% python3 -q
>>> import numpy as np
>>> np.set_printoptions(precision=2, suppress=True, linewidth=200)
>>> def rd(a):
...     return np.round(a, 2) + 0
... 
>>> mat = np.load("run8.npy")
>>> rd(mat)
array([[ 0.  ,  0.33,  0.3 ],
       [-0.59, -0.11,  0.13],
       [-0.63,  0.08, -0.03],
       [ 0.  , -0.59,  0.04],
       [-0.28,  0.53, -0.18],
       [-0.12,  0.13,  0.45],
       [-0.28, -0.13, -0.67],
       [ 0.08,  0.35,  0.04],
       [-0.28, -0.28,  0.46]])
>>> q, vecs = np.linalg.qr(mat[:, :1])[0], np.linalg.qr(mat[:, 1:])[0]
>>> sig = np.linalg.svd(q.T @ vecs, compute_uv=False)
>>> print(np.degrees(np.arccos(sig.clip(0, 1))))
[90.]
>>> C = np.array([[5, 0, 2, 4, 5, 0], [1, -1, 3, -4, 3, 1]])
>>> arr = np.repeat(C, 14 // 2, axis=0)
>>> rng = np.random.default_rng(13681)
>>> arr = arr + 0.1 * rng.normal(size=arr.shape)
>>> rd(arr)
array([[ 5.04,  0.02,  2.04,  4.03,  4.95,  0.12],
       [ 4.99, -0.08,  1.75,  4.02,  5.09,  0.09],
       [ 4.95,  0.  ,  1.99,  3.98,  5.14,  0.21],
       [ 4.91, -0.08,  2.04,  3.86,  5.02,  0.03],
       [ 5.05, -0.13,  2.12,  3.92,  5.08,  0.05],
       [ 5.01,  0.1 ,  2.12,  3.99,  5.11,  0.14],
       [ 4.79, -0.17,  2.21,  3.83,  4.91, -0.06],
       [ 0.92, -0.99,  3.2 , -3.88,  2.99,  1.08],
       [ 1.  , -1.  ,  3.07, -4.07,  3.24,  1.07],
       [ 1.03, -0.97,  2.95, -4.06,  3.06,  0.99],
       [ 1.13, -1.16,  3.05, -4.08,  3.04,  0.81],
       [ 1.11, -1.1 ,  3.01, -3.88,  2.93,  1.13],
       [ 1.02, -1.04,  3.15, -4.18,  2.99,  0.81],
       [ 0.95, -0.95,  3.13, -4.18,  3.01,  1.11]])
>>> C = arr[[6, 9]].astype(float)
>>> for _ in range(5):
...     lab = np.linalg.norm(arr[:, None] - C, axis=-1).argmin(axis=1)
...     C = np.array([arr[lab == j].mean(axis=0) for j in range(2)])
... 
>>> lab
array([0, 0, 0, 0, 0, 0, 0, 1, 1, 1, 1, 1, 1, 1])
>>> np.bincount(lab)
array([7, 7])
>>> np.abs(C[1] - C[0]).argmax()
np.int64(3)
>>> rd(C)
array([[ 4.96, -0.05,  2.04,  3.95,  5.04,  0.08],
       [ 1.02, -1.03,  3.08, -4.05,  3.04,  1.  ]])
